% ipython --no-banner

In [1]: import numpy as np

In [2]: import numpy.linalg as la

In [3]: np.set_printoptions(precision=4, suppress=True, linewidth=140)

In [4]: X = np.load("dump.npy")

In [5]: print(X)
[[ 2.  2.  0.  0.]
 [ 2. -2.  2.  0.]
 [ 0.  2.  3.  2.]
 [ 0.  0.  2.  0.]]

In [6]: # equal to its transpose

In [7]: rng = np.random.default_rng(901457)

In [8]: lab = rng.permutation(4)

In [9]: other = X[:, lab] * rng.choice([-1, 1], 4)

In [10]: print(other)
[[-0.  2. -0.  2.]
 [-0. -2. -2.  2.]
 [-2.  2. -3.  0.]
 [-0.  0. -2.  0.]]

In [11]: left, _, Vh = la.svd(X.T @ other)

In [12]: print(np.round(left @ Vh, 4) + 0)
[[ 0.  0.  0.  1.]
 [ 0.  1.  0.  0.]
 [ 0.  0. -1.  0.]
 [-1.  0.  0.  0.]]

In [13]: print(lab)
[3 1 2 0]

In [14]: left, s, Vh = la.svd(X, full_matrices=False)

In [15]: print(s)
[4.6418 3.4802 2.6002 0.7618]

In [16]: print(np.round(left.T @ left, 4) + 0)
[[1. 0. 0. 0.]
 [0. 1. 0. 0.]
 [0. 0. 1. 0.]
 [0. 0. 0. 1.]]

In [17]: other = la.inv(X)

In [18]: print(la.det(X) * other)
[[  8.   8.   0.  -8.]
 [  8.  -8.  -0.   8.]
 [  0.   0.   0.  16.]
 [ -8.   8.  16. -32.]]

In [19]: M = np.load("data.npy")

In [20]: print(M)
[[26 20  2 20]
 [20 16  0 12]
 [ 2  0  4 10]
 [20 12 10 34]]

In [21]: T = np.stack([M, 3 * M, M[::-1]])

In [22]: print((T @ M.T).shape)
(3, 4, 4)

In [23]: print(np.einsum("bij,cij->bc", T, T))
[[ 4200 12600  3240]
 [12600 37800  9720]
 [ 3240  9720  4200]]

In [24]: print(T.shape)
(3, 4, 4)

In [25]: print(la.matrix_rank(T))
[2 2 2]

In [26]: ev, evecs = la.eigh(M)

In [27]: print(np.round(la.svd(M, compute_uv=False), 4) + 0)
[62.3607 17.6393  0.      0.    ]

In [28]: print(np.round(la.eigvalsh(M @ M), 4) + 0)
[   0.        0.      311.1456 3888.8544]

In [29]: print(np.round(evecs.T @ M @ evecs, 4) + 0)
[[ 0.      0.      0.      0.    ]
 [ 0.      0.      0.      0.    ]
 [ 0.      0.     17.6393  0.    ]
 [ 0.      0.      0.     62.3607]]

In [30]: print(np.abs(evecs[:, -1]).round(6).argmax())
3

In [31]: print(np.round(evecs @ np.diag(ev) @ evecs.T, 4) + 0)
[[26. 20.  2. 20.]
 [20. 16.  0. 12.]
 [ 2.  0.  4. 10.]
 [20. 12. 10. 34.]]

In [32]: print((ev > 1e-8).sum(), (ev < -1e-8).sum())
2 0

In [33]: print(np.abs(evecs[:, -1]))
[0.6052 0.4309 0.1331 0.656 ]

In [34]: print(M.sum(axis=1))
[68 48 16 76]

In [35]: print(np.count_nonzero(M))
14

In [36]: print(la.matrix_rank(M))
2

In [37]: print(M.shape)
(4, 4)

In [38]: lab = rng.permutation(4)

In [39]: print(lab)
[2 0 1 3]

In [40]: other = M[lab][:, lab]

In [41]: print(other)
[[ 4  2  0 10]
 [ 2 26 20 20]
 [ 0 20 16 12]
 [10 20 12 34]]

In [42]: print(np.diag(other))
[ 4 26 16 34]

In [43]: J = np.load("block13.npy")

In [44]: print(J)
[[1 0 0]
 [0 0 1]
 [0 1 0]]

In [45]: ev, evecs = la.eigh(J)

In [46]: x0 = np.array([2, 8, -9])

In [47]: print(np.round(evecs * np.abs(ev) @ evecs.T, 4) + 0)
[[1. 0. 0.]
 [0. 1. 0.]
 [0. 0. 1.]]

In [48]: print(x0 @ J @ x0)
-140

In [49]: print(round(x0 @ J @ x0 / (x0 @ x0), 4), ev[0], ev[-1])
-0.9396 -1.0 1.0

In [50]: print(np.abs(J).sum(axis=1).max(), np.abs(ev).max())
1 1.0

In [51]: print(la.eigvalsh(J[1:, 1:]))
[-1.  1.]

In [52]: print(evecs * np.maximum(ev, 0) @ evecs.T)
[[1.  0.  0. ]
 [0.  0.5 0.5]
 [0.  0.5 0.5]]

In [53]: mat, _ = la.qr(np.array([[-0.3, -0.3, -0.5], [0.2, 0.2, 1.6], [-1.8, 0.1, -1.6]]))

In [54]: print(mat.round(4) + 0)
[[-0.1634  0.8158 -0.5547]
 [ 0.1089 -0.5439 -0.8321]
 [-0.9805 -0.1964  0.    ]]

In [55]: ev, evecs = la.eig(J)

In [56]: print(np.sort(la.eigvals(J @ J)))
[1. 1. 1.]

In [57]: print(np.sort(la.eigvals(la.inv(J))))
[-1.  1.  1.]

In [58]: print(J @ evecs[:, 0] - ev[0] * evecs[:, 0])
[0. 0. 0.]

In [59]: E = np.vander(np.arange(3) - 1, 3, increasing=True)

In [60]: print(E)
[[ 1 -1  1]
 [ 1  0  0]
 [ 1  1  1]]

In [61]: def softmax(z):
    ...:     e = np.exp(z - z.max(axis=-1, keepdims=True))
    ...:     return e / e.sum(axis=-1, keepdims=True)
    ...: 

In [62]: print(softmax(E[2] + 4))
[0.3333 0.3333 0.3333]

In [63]: print(softmax(E[2]))
[0.3333 0.3333 0.3333]

In [64]: att = E @ E.T / np.sqrt(3)

In [65]: print(softmax(att).round(6).argmax(axis=1))
[0 0 2]

In [66]: print(softmax(att + np.triu(np.full(att.shape, -np.inf), 1)))
[[1.     0.     0.    ]
 [0.5    0.5    0.    ]
 [0.1933 0.1933 0.6134]]

In [67]: T = np.stack([E, 5 * E, E[::-1]])

In [68]: print(T.sum(axis=0))
[[ 7 -5  7]
 [ 7  0  0]
 [ 7  5  7]]

In [69]: print(la.matrix_rank(T.reshape(3, -1)))
2

In [70]: feats = np.load("mat.npy")

In [71]: print(feats)
[[0. 2. 1. 3.]
 [2. 0. 0. 0.]
 [1. 0. 0. 0.]
 [3. 0. 0. 0.]]

In [72]: # rows and columns are dependent

In [73]: cov = feats.T @ feats

In [74]: print(np.diag(cov))
[14.  4.  1.  9.]

In [75]: print(np.round(la.svd(feats, compute_uv=False) ** 2, 4) + 0)
[14. 14.  0.  0.]

In [76]: print(cov)
[[14.  0.  0.  0.]
 [ 0.  4.  2.  6.]
 [ 0.  2.  1.  3.]
 [ 0.  6.  3.  9.]]

In [77]: print(la.cond(cov) > 100)
True

In [78]: print(round(la.norm(cov, 2) / la.norm(cov), 4))
0.7071

In [79]: print(la.matrix_rank(cov, rtol=0.1))
2

In [80]: P = np.triu(np.array([[1, 2, 1, 1], [2, 2, 0, 4], [0, 3, 2, 2], [2, 4, 5, 4]]), 1) + np.eye(4)

In [81]: other = P @ feats @ la.inv(P)

In [82]: print(la.matrix_rank(other))
2

In [83]: print(np.round(np.poly(other), 4) + 0)
[  1.   0. -14.   0.   0.]

In [84]: print(np.trace(other), np.trace(feats))
0.0 0.0

In [85]: print(round(la.det(other), 4))
0.0

In [86]: print(other)
[[  8. -14.  -7.  65.]
 [ 14. -28. -14. 126.]
 [  7. -14.  -7.  63.]
 [  3.  -6.  -3.  27.]]

In [87]: data = np.load("layer16.npy")

In [88]: print(data)
[[ 0.2976 -0.2976 -0.1786 -0.2976]
 [-0.2976  0.2976  0.1786  0.2976]
 [-0.1786  0.1786  0.1071  0.1786]
 [-0.2976  0.2976  0.1786  0.2976]]

In [89]: W = np.array([[-2, -2, -2, 1], [-2, 1, 1, 2], [0, -2, 1, 2], [-1, 0, 2, -2]])

In [90]: b = np.array([3, 1, 3, 3])

In [91]: act = np.maximum(data @ W + b, 0)

In [92]: print(la.matrix_rank(act))
2

In [93]: print(act)
[[3.2976 0.4643 1.3333 2.9405]
 [2.7024 1.5357 4.6667 3.0595]
 [2.8214 1.3214 4.     3.0357]
 [2.7024 1.5357 4.6667 3.0595]]

In [94]: cent = np.array([[0, 0], [2, 1], [2, 1], [0, 2]])

In [95]: print(act @ cent)
[[ 3.5952  7.6786]
 [12.4048 12.3214]
 [10.6429 11.3929]
 [12.4048 12.3214]]

In [96]: print(W @ cent)
[[-8 -2]
 [ 4  6]
 [-2  3]
 [ 4 -2]]

In [97]: x0 = np.array([9, -1, 6, 5])

In [98]: print(data @ data @ x0)
[ 0.4167 -0.4167 -0.25   -0.4167]

In [99]: left, s, Vh = la.svd(data)

In [100]: print(s.round(4) + 0)
[1. 0. 0. 0.]

In [101]: print(np.argmax(s[:-1] / (s[1:] + 1e-6)) + 1)
1

In [102]: other = left[:, :1] @ np.diag(s[:1]) @ Vh[:1]

In [103]: print(round(la.norm(data - other, 2), 4), round(float(s[1]), 4))
0.0 0.0

In [104]: print(other)
[[ 0.2976 -0.2976 -0.1786 -0.2976]
 [-0.2976  0.2976  0.1786  0.2976]
 [-0.1786  0.1786  0.1071  0.1786]
 [-0.2976  0.2976  0.1786  0.2976]]

In [105]: print(la.matrix_rank(data, rtol=0.05))
1

In [106]: print(round(np.abs(data - other).max(), 4))
0.0

In [107]: print(round(la.norm(data - other) / la.norm(data), 4))
0.0

In [108]: rank = la.matrix_rank(other)

In [109]: print(rank)
1

In [110]: N = la.svd(other)[2][rank:].T

In [111]: print([int(la.matrix_rank(other[:, :j + 1])) for j in range(4)])
[1, 1, 1, 1]

In [112]: rank = la.matrix_rank(data)

In [113]: print(rank)
1

In [114]: N = la.svd(data)[2][rank:].T

In [115]: print(la.matrix_rank(data.T @ data), la.matrix_rank(data @ data.T))
1 1

In [116]: print(N.shape)
(4, 3)

In [117]: other = np.array([[0, 2, 0, 0], [0, 3, 0, 2], [1, 3, 2, 2], [0, 3, 0, 1]])

In [118]: W0 = np.tril(other)

In [119]: print(W0)
[[0 0 0 0]
 [0 3 0 0]
 [1 3 2 0]
 [0 3 0 1]]

In [120]: # rows and columns are dependent

In [121]: T = np.stack([W0, 4 * W0, W0[::-1]])

In [122]: print(np.einsum("bij,cij->bc", T, T))
[[ 33 132  18]
 [132 528  72]
 [ 18  72  33]]

In [123]: print(la.norm(T, axis=(1, 2)))
[ 5.7446 22.9783  5.7446]

In [124]: print(la.matrix_rank(T))
[3 3 3]
